>>> import numpy as np
>>> from numpy import linalg as LA
>>> np.set_printoptions(precision=2, suppress=True, linewidth=120)
>>> rnd = lambda a: np.round(a, 2) + 0
>>> rng = np.random.default_rng(1014)
>>> lab = rng.integers(0, 2, 3)
>>> m1 = (lab[:, None] == lab) * 2 + np.eye(3)
>>> m1
array([[3., 0., 0.],
       [0., 3., 2.],
       [0., 2., 3.]])
>>> # splits into 2 blocks
>>> proj = np.triu(np.array([[1, 1, 2], [3, 0, 3], [-1, 2, 2]]), 1) + np.eye(3)
>>> other = proj @ m1 @ LA.inv(proj)
>>> rnd(LA.det(other))
np.float64(15.0)
>>> LA.matrix_rank(other)
np.int64(3)
>>> x = np.ones(3)
>>> for _ in range(3):
...     x = m1 @ x
...     x /= LA.norm(x)
...     print(round(x @ m1 @ x, 2))
... 
4.69
4.88
4.95
>>> rnd(LA.eigvalsh(m1)[-1])
np.float64(5.0)
>>> x = np.array([-1, -3, 1])
>>> (m1 * x).sum(axis=1)
array([-3., -7., -3.])
>>> print(np.sign((m1 @ x).round(6)))
[-1. -1. -1.]
>>> m1 * x
array([[-3., -0.,  0.],
       [-0., -9.,  2.],
       [-0., -6.,  3.]])
>>> print(m1 @ (2 * x))
[ -6. -14.  -6.]
>>> (m1 @ x).argmax()
np.int64(0)
>>> K = rng.normal(size=(24, 3))
>>> K = 10 * K / LA.norm(K, axis=1, keepdims=True)
>>> rnd(K)
array([[ 5.11, -7.79,  3.64],
       [-6.02,  7.9 ,  1.16],
       [ 6.76, -7.35,  0.59],
       [ 6.48,  7.47, -1.49],
       [ 5.59, -6.37, -5.31],
       [-8.17,  1.94, -5.43],
       [-6.73,  5.76, -4.64],
       [ 2.85, -9.35,  2.14],
       [ 8.58,  4.95,  1.36],
       [ 1.99, -9.41, -2.75],
       [ 7.4 , -6.42,  2.03],
       [ 8.45, -5.12,  1.52],
       [ 4.16, -5.16,  7.49],
       [ 3.81, -7.49,  5.42],
       [ 6.19,  6.41,  4.55],
       [-2.23,  8.99, -3.78],
       [ 0.88,  9.19,  3.85],
       [ 5.6 , -7.02, -4.4 ],
       [ 9.91,  1.15, -0.64],
       [ 0.37, -9.49,  3.12],
       [ 1.36,  9.11, -3.9 ],
       [-4.12, -8.37,  3.61],
       [ 6.1 ,  7.08,  3.57],
       [-8.11,  5.77,  1.02]])
>>> basis = K[[13, 21]].astype(float)
>>> for _ in range(3):
...     lab = LA.norm(K[:, None] - basis, axis=-1).argmin(axis=1)
...     basis = np.array([K[lab == j].mean(axis=0) for j in range(2)])
... 
>>> lab
array([0, 1, 0, 1, 0, 1, 1, 0, 0, 0, 0, 0, 0, 0, 0, 1, 1, 0, 0, 0, 1, 0, 0, 1])
>>> np.abs(basis[1] - basis[0]).argmax()
np.int64(1)
>>> print(rnd(basis[1] - basis[0]))
[-7.74 11.37 -3.27]
>>> cen = (K - K.mean(axis=0)) / K.std(axis=0)
>>> print(rnd(cen.std(axis=0)))
[1. 1. 1.]
>>> b = LA.lstsq(np.delete(cen, 0, axis=1), cen[:, 0])[0]
>>> rnd(b)
array([-0.23,  0.2 ])
>>> x = np.array([9, -3, -9])
>>> y = K @ x
>>> b, lr = np.zeros(3), 1 / LA.norm(K, 2) ** 2
>>> for i in range(50):
...     b -= lr * K.T @ (K @ b - y)
...     if i % 10 == 0: print(i, round(LA.norm(K @ b - y), 2))
... 
0 160.61
10 16.27
20 1.8
30 0.2
40 0.02
>>> rnd(b)
array([ 9., -3., -9.])
>>> cen = K - K.mean(axis=0)
>>> vecs = LA.svd(cen)[2][:2]
>>> other = cen - cen @ vecs.T @ vecs
>>> rnd(np.cov(cen @ vecs.T, rowvar=False))
array([[59.09,  0.  ],
       [ 0.  , 26.71]])
>>> rnd(LA.norm(other) / LA.norm(cen))
np.float64(0.35)
>>> LA.norm(other, axis=1).round(6).argmax()
np.int64(4)
>>> other = LA.inv(m1)
>>> rnd(LA.cond(m1))
np.float64(5.0)
>>> rnd(LA.det(m1) * LA.det(other))
np.float64(1.0)
>>> print((np.abs(other) > 1e-9).astype(int))
[[1 0 0]
 [0 1 1]
 [0 1 1]]
>>> print(rnd(other))
[[ 0.33  0.    0.  ]
 [ 0.    0.6  -0.4 ]
 [ 0.   -0.4   0.6 ]]
>>> print(np.allclose(other, m1.T))
False
>>> E = np.array([[7.0, -2.0, 2.0], [-2.0, 4.0, -1.0], [2.0, -1.0, 4.0]])
>>> E
array([[ 7., -2.,  2.],
       [-2.,  4., -1.],
       [ 2., -1.,  4.]])
>>> other = K / np.sqrt((K ** 2).mean(axis=1, keepdims=True))
>>> rnd(other[0])
array([ 0.89, -1.35,  0.63])
>>> x = np.ones(3)
>>> for _ in range(6):
...     x = E @ x
...     x /= LA.norm(x)
...     print(round(x @ E @ x, 2))
... 
7.32
8.75
8.97
9.0
9.0
9.0
>>> print(rnd(x))
[ 0.82 -0.41  0.41]
>>> print(rnd(LA.eigvalsh(E)[-1]))
9.0
>>> ev, vecs = LA.eigh(E)
>>> print(ev.sum(), np.trace(E))
15.0 15.0
>>> rnd(LA.eigvalsh(E + 3 * np.eye(3)))
array([ 6.,  6., 12.])
>>> rnd(vecs @ np.diag(ev) @ vecs.T)
array([[ 7., -2.,  2.],
       [-2.,  4., -1.],
       [ 2., -1.,  4.]])
>>> arr = np.load("data.npy")
>>> arr
array([[ 4,  5,  6,  7],
       [ 8,  9, 10, 11],
       [12, 13, 14, 15]])
>>> # looks like rank 2
>>> other = arr / np.sqrt((arr ** 2).mean(axis=1, keepdims=True))
>>> LA.matrix_rank(arr - arr.mean(axis=1, keepdims=True))
np.int64(1)
>>> arr - arr.mean(axis=1, keepdims=True)
array([[-1.5, -0.5,  0.5,  1.5],
       [-1.5, -0.5,  0.5,  1.5],
       [-1.5, -0.5,  0.5,  1.5]])
>>> left, sigma, vt = LA.svd(arr)
>>> vecs = vt[:(sigma > 1e-8).sum()]
>>> x = arr[1] + 3 * arr[2] + rng.integers(2) * np.eye(4)[0]
>>> x
array([45., 48., 52., 56.])
>>> LA.matrix_rank(np.vstack([arr, x]))
np.int64(3)
>>> rnd(LA.norm(x - vecs.T @ vecs @ x))
np.float64(0.55)
>>> np.allclose(vecs.T @ vecs @ x, x)
False
>>> other = np.array([[1, 5, 0]])
>>> mat = np.block([[np.zeros((1, 1)), other], [other.T, np.zeros((3, 3))]])
>>> print(mat)
[[0. 1. 5. 0.]
 [1. 0. 0. 0.]
 [5. 0. 0. 0.]
 [0. 0. 0. 0.]]
>>> ev, vecs = LA.eigh(mat)
>>> x = np.array([0, 6, 2, 2])
>>> np.abs(mat).sum(axis=1).max(), rnd(np.abs(ev).max())
(np.float64(6.0), np.float64(5.1))
>>> rnd(LA.det(2 * mat)), rnd(LA.det(mat))
(np.float64(0.0), np.float64(0.0))
>>> print(rnd(np.poly(mat)))
[  1.   0. -26.   0.   0.]
>>> print(rnd(LA.eigvals(mat)))
[ 5.1 -5.1  0.   0. ]
>>> np.einsum("ij,ji->", mat, mat)
np.float64(52.0)
>>> A = np.load("block3.npy")
>>> A
array([[ 0,  0,  0],
       [ 0,  0,  0],
       [-1,  1, -2],
       [ 0,  2,  1],
       [ 0,  0,  0],
       [ 0,  0,  0],
       [ 2,  6, -2],
       [ 0,  0,  0],
       [ 0,  0,  0],
       [ 3,  5,  0],
       [ 0,  0,  0],
       [ 0,  0,  0],
       [ 0,  2,  1],
       [ 0,  0,  0],
       [ 3,  5,  0],
       [ 2,  6, -2],
       [ 0,  0,  0],
       [ 0,  0,  0],
       [ 0,  0,  0],
       [ 0,  0,  0],
       [ 3,  3, -1],
       [ 0,  2,  1],
       [ 0,  0,  0]])
>>> cen = A - A.mean(axis=0)
>>> left, sigma, vt = LA.svd(cen, full_matrices=False)
>>> rnd((sigma ** 2).sum() ** 2 / (sigma ** 4).sum())
np.float64(1.32)
